% python3 -q
>>> import numpy as np
>>> import numpy.linalg as la
>>> np.set_printoptions(precision=4, suppress=True, linewidth=140)
>>> rng = np.random.default_rng(392093)
>>> data = np.triu(rng.random((4, 4)) < 0.6, 1).astype(int)
>>> data = data + data.T
>>> data
array([[0, 1, 0, 1],
       [1, 0, 1, 1],
       [0, 1, 0, 1],
       [1, 1, 1, 0]])
>>> left, sv, VT = la.svd(data)
>>> evecs = VT[:(sv > 1e-8).sum()]
>>> x0 = data[2] + 3 * data[3] + rng.integers(2) * np.eye(4)[1]
>>> x0
array([3., 5., 3., 1.])
>>> np.diag(evecs.T @ evecs)
array([0.5, 1. , 0.5, 1. ])
>>> round(la.norm(x0 - evecs.T @ evecs @ x0), 4)
np.float64(0.0)
>>> np.round(evecs.T @ evecs, 4) + 0
array([[0.5, 0. , 0.5, 0. ],
       [0. , 1. , 0. , 0. ],
       [0.5, 0. , 0.5, 0. ],
       [0. , 0. , 0. , 1. ]])
>>> np.allclose(evecs.T @ evecs @ x0, x0)
True
>>> data @ data
array([[2, 1, 2, 1],
       [1, 3, 1, 2],
       [2, 1, 2, 1],
       [1, 2, 1, 3]])
>>> np.trace(data @ data @ data) // 6
np.int64(2)
>>> np.argwhere(np.triu(data))
array([[0, 1],
       [0, 3],
       [1, 2],
       [1, 3],
       [2, 3]])
>>> low = np.diag(data.sum(axis=1)) - data
>>> low
array([[ 2, -1,  0, -1],
       [-1,  3, -1, -1],
       [ 0, -1,  2, -1],
       [-1, -1, -1,  3]])
>>> round(la.det(low[1:, 1:]))
8
>>> low @ np.ones(4)
array([0., 0., 0., 0.])
>>> la.matrix_rank(low)
np.int64(3)
>>> ev, evecs = la.eigh(low)
>>> np.round(la.svd(low, compute_uv=False), 4) + 0
array([4., 4., 2., 0.])
>>> np.round(evecs.T @ low @ evecs, 4) + 0
array([[0., 0., 0., 0.],
       [0., 2., 0., 0.],
       [0., 0., 4., 0.],
       [0., 0., 0., 4.]])
>>> np.round(evecs.T @ evecs, 4) + 0
array([[1., 0., 0., 0.],
       [0., 1., 0., 0.],
       [0., 0., 1., 0.],
       [0., 0., 0., 1.]])
>>> np.round(la.eigvalsh(low @ low), 4) + 0
array([ 0.,  4., 16., 16.])
>>> arr = np.loadtxt("dump.csv", delimiter=",")
>>> arr
array([[  1.,  -2.,   2.,  -6.],
       [  3.,  -1.,  -2.,   1.],
       [  8.,  -1.,   2.,  -5.],
       [  6.,   2.,   2., -10.],
       [  9.,   6.,  10.,  -9.],
       [ 10.,   5.,  18.,  -1.],
       [  9.,   0.,  19.,   1.],
       [ 10.,  -9.,  10.,  -6.],
       [ 11., -15.,  19.,  -1.],
       [ 10., -17.,  23.,   2.],
       [ 17., -21.,  22.,   8.],
       [ 10., -23.,  30.,  17.],
       [  4., -31.,  24.,  21.],
       [  3., -25.,  31.,  14.],
       [ 10., -28.,  40.,   6.],
       [ 17., -21.,  47.,  -1.],
       [ 24., -24.,  46.,  -6.],
       [ 22., -30.,  48., -10.],
       [ 23., -28.,  45.,  -2.],
       [ 22., -37.,  43., -11.],
       [ 25., -38.,  41., -11.],
       [ 33., -45.,  49.,  -8.],
       [ 42., -50.,  45., -16.],
       [ 45., -41.,  44., -14.],
       [ 43., -37.,  40., -22.],
       [ 50., -29.,  39., -26.]])
>>> other = arr + rng.integers(-2, 3, (26, 1)) @ rng.integers(-2, 3, (1, 4))
>>> other
array([[  1.,  -4.,   3.,  -5.],
       [  3.,   3.,  -4.,  -1.],
       [  8.,  -1.,   2.,  -5.],
       [  6.,   0.,   3.,  -9.],
       [  9.,   4.,  11.,  -8.],
       [ 10.,   5.,  18.,  -1.],
       [  9.,   2.,  18.,   0.],
       [ 10.,  -5.,   8.,  -8.],
       [ 11., -13.,  18.,  -2.],
       [ 10., -17.,  23.,   2.],
       [ 17., -19.,  21.,   7.],
       [ 10., -25.,  31.,  18.],
       [  4., -27.,  22.,  19.],
       [  3., -25.,  31.,  14.],
       [ 10., -32.,  42.,   8.],
       [ 17., -21.,  47.,  -1.],
       [ 24., -28.,  48.,  -4.],
       [ 22., -32.,  49.,  -9.],
       [ 23., -26.,  44.,  -3.],
       [ 22., -37.,  43., -11.],
       [ 25., -42.,  43.,  -9.],
       [ 33., -49.,  51.,  -6.],
       [ 42., -46.,  43., -18.],
       [ 45., -41.,  44., -14.],
       [ 43., -41.,  42., -20.],
       [ 50., -31.,  40., -25.]])
>>> la.matrix_rank(other - arr, tol=1e-8)
np.int64(1)
>>> other - arr
array([[ 0., -2.,  1.,  1.],
       [ 0.,  4., -2., -2.],
       [ 0.,  0.,  0.,  0.],
       [ 0., -2.,  1.,  1.],
       [ 0., -2.,  1.,  1.],
       [ 0.,  0.,  0.,  0.],
       [ 0.,  2., -1., -1.],
       [ 0.,  4., -2., -2.],
       [ 0.,  2., -1., -1.],
       [ 0.,  0.,  0.,  0.],
       [ 0.,  2., -1., -1.],
       [ 0., -2.,  1.,  1.],
       [ 0.,  4., -2., -2.],
       [ 0.,  0.,  0.,  0.],
       [ 0., -4.,  2.,  2.],
       [ 0.,  0.,  0.,  0.],
       [ 0., -4.,  2.,  2.],
       [ 0., -2.,  1.,  1.],
       [ 0.,  2., -1., -1.],
       [ 0.,  0.,  0.,  0.],
       [ 0., -4.,  2.,  2.],
       [ 0., -4.,  2.,  2.],
       [ 0.,  4., -2., -2.],
       [ 0.,  0.,  0.,  0.],
       [ 0., -4.,  2.,  2.],
       [ 0., -2.,  1.,  1.]])
>>> x0 = np.array([-2, -1, -1, -1])
>>> rhs = arr @ x0
>>> la.solve(arr.T @ arr, arr.T @ rhs)
array([-2., -1., -1., -1.])
>>> try:
...     la.solve(arr, rhs)
... except la.LinAlgError as e:
...     print(repr(e))
... 
LinAlgError('Last 2 dimensions of the array must be square')
>>> np.round(la.pinv(arr) @ arr, 4) + 0
array([[1., 0., 0., 0.],
       [0., 1., 0., 0.],
       [0., 0., 1., 0.],
       [0., 0., 0., 1.]])
>>> rhs = rhs + 0.05 * rng.normal(size=26)
>>> rhs
array([  3.987 ,  -4.0158, -11.9802,  -6.0398, -25.0651, -41.9334, -37.9742, -14.9172, -25.0244, -27.9442, -42.9522, -43.9929, -21.999 ,
       -25.9402, -38.0338, -59.002 , -64.0078, -52.0245, -60.9246, -38.9531, -41.9563, -61.9428, -62.9126, -79.0486, -67.0527, -83.9658])
>>> beta, *_ = la.lstsq(arr, rhs)
>>> np.round(arr.T @ (rhs - arr @ beta), 4) + 0
array([0., 0., 0., 0.])
>>> [round(float(la.norm(la.solve(arr.T @ arr + lam * np.eye(4), arr.T @ rhs))), 2) for lam in (0, 1, 10, 100)]
[2.65, 2.64, 2.6, 2.26]
>>> cen = arr - arr.mean(axis=0)
>>> evecs = la.svd(cen)[2][:1]
>>> other = cen - cen @ evecs.T @ evecs
>>> la.norm(other, axis=1).round(6).argmax()
np.int64(12)
>>> other.std(axis=0)
array([6.6738, 5.8029, 5.9884, 9.676 ])
>>> np.diag(evecs.T @ evecs)
array([0.2353, 0.355 , 0.3738, 0.0358])
>>> np.cov(cen @ evecs.T, rowvar=False)
array(658.6069)
>>> u, v = arr[23], arr[20]
>>> u @ u
np.float64(5838.0)
>>> u @ v
np.float64(4641.0)
>>> p = (u @ v) / (u @ u) * u
>>> round(la.norm(u + v) ** 2 + la.norm(u - v) ** 2, 4)
np.float64(19418.0)
>>> v - p
array([-10.7734,  -5.4065,   6.0216,   0.1295])
>>> round((v - p) @ u, 4)
np.float64(-0.0)
>>> left, sv, VT = la.svd(arr, full_matrices=False)
>>> np.allclose(left * sv @ VT, arr)
True
>>> np.abs(VT[0])
array([0.4607, 0.5463, 0.6898, 0.1162])
>>> (sv > 1e-8).sum()
np.int64(4)
>>> np.round(left.T @ left, 4) + 0
array([[1., 0., 0., 0.],
       [0., 1., 0., 0.],
       [0., 0., 1., 0.],
       [0., 0., 0., 1.]])
>>> left.shape, sv.shape, VT.shape
((26, 4), (4,), (4, 4))
>>> sv
array([238.8039,  64.0842,  34.1454,  20.1742])
>>> sv / sv[0]
array([1.    , 0.2684, 0.143 , 0.0845])
>>> M = np.load("out16.npy")
>>> M
array([[-0.43,  0.69,  0.7 , -3.36,  1.15,  0.82],
       [ 0.04,  0.88,  1.25, -1.9 ,  0.95,  1.92],
       [ 0.88, -2.34,  3.12,  2.12,  2.11,  4.59],
       [ 0.17, -2.53,  1.51, -0.06,  1.97,  2.21],
       [-0.42, -0.38,  1.06,  0.54,  0.36, -0.38]])
>>> np.round(la.norm(M, 2) / la.norm(M), 4)
np.float64(0.8352)
>>> [round(float(x), 4) for x in la.svd(M, compute_uv=False)[:3]]
[7.9441, 4.7426, 1.8467]
>>> la.cond(M) > 100
np.True_
>>> left, sv, VT = la.svd(M)
>>> sv.round(4) + 0
array([7.9441, 4.7426, 1.8467, 1.204 , 0.    ])
>>> np.argmax(sv[:-1] / (sv[1:] + 1e-6)) + 1
np.int64(4)
>>> other = left[:, :4] @ np.diag(sv[:4]) @ VT[:4]
>>> la.matrix_rank(M, rtol=0.05)
np.int64(4)
>>> la.matrix_rank(other)
np.int64(4)
>>> r = la.matrix_rank(M)
>>> r
np.int64(4)
>>> N = la.svd(M)[2][r:].T
>>> np.round(M @ N, 4) + 0
array([[0., 0.],
       [0., 0.],
       [0., 0.],
       [0., 0.],
       [0., 0.]])
>>> N.shape
(6, 2)
>>> la.matrix_rank(M.T @ M), la.matrix_rank(M @ M.T)
(np.int64(4), np.int64(4))
>>> [int(la.matrix_rank(np.delete(M, i, axis=0))) for i in range(5)]
[4, 4, 4, 4, 4]
>>> x0 = np.array([1, -2, 4, -5, 2, 1])
>>> h1 = np.maximum(M @ x0, 0)
>>> np.maximum(M @ (3 * x0), 0)
array([62.73, 49.8 , 48.75, 53.16,  6.66])
>>> np.flatnonzero(h1 > 1e-9)
array([0, 1, 2, 3, 4])
>>> np.tanh(M @ x0)
array([1.    , 1.    , 1.    , 1.    , 0.9767])
>>> M.T @ h1
array([  8.0527, -54.6643, 115.1974, -67.212 , 109.8116, 161.9233])
>>> h1
array([20.91, 16.6 , 16.25, 17.72,  2.22])
>>> np.maximum(M @ x0, 0) - np.maximum(-M @ x0, 0)
array([20.91, 16.6 , 16.25, 17.72,  2.22])
>>> M * (h1 > 1e-9)[:, None]
array([[-0.43,  0.69,  0.7 , -3.36,  1.15,  0.82],
       [ 0.04,  0.88,  1.25, -1.9 ,  0.95,  1.92],
       [ 0.88, -2.34,  3.12,  2.12,  2.11,  4.59],
       [ 0.17, -2.53,  1.51, -0.06,  1.97,  2.21],
       [-0.42, -0.38,  1.06,  0.54,  0.36, -0.38]])
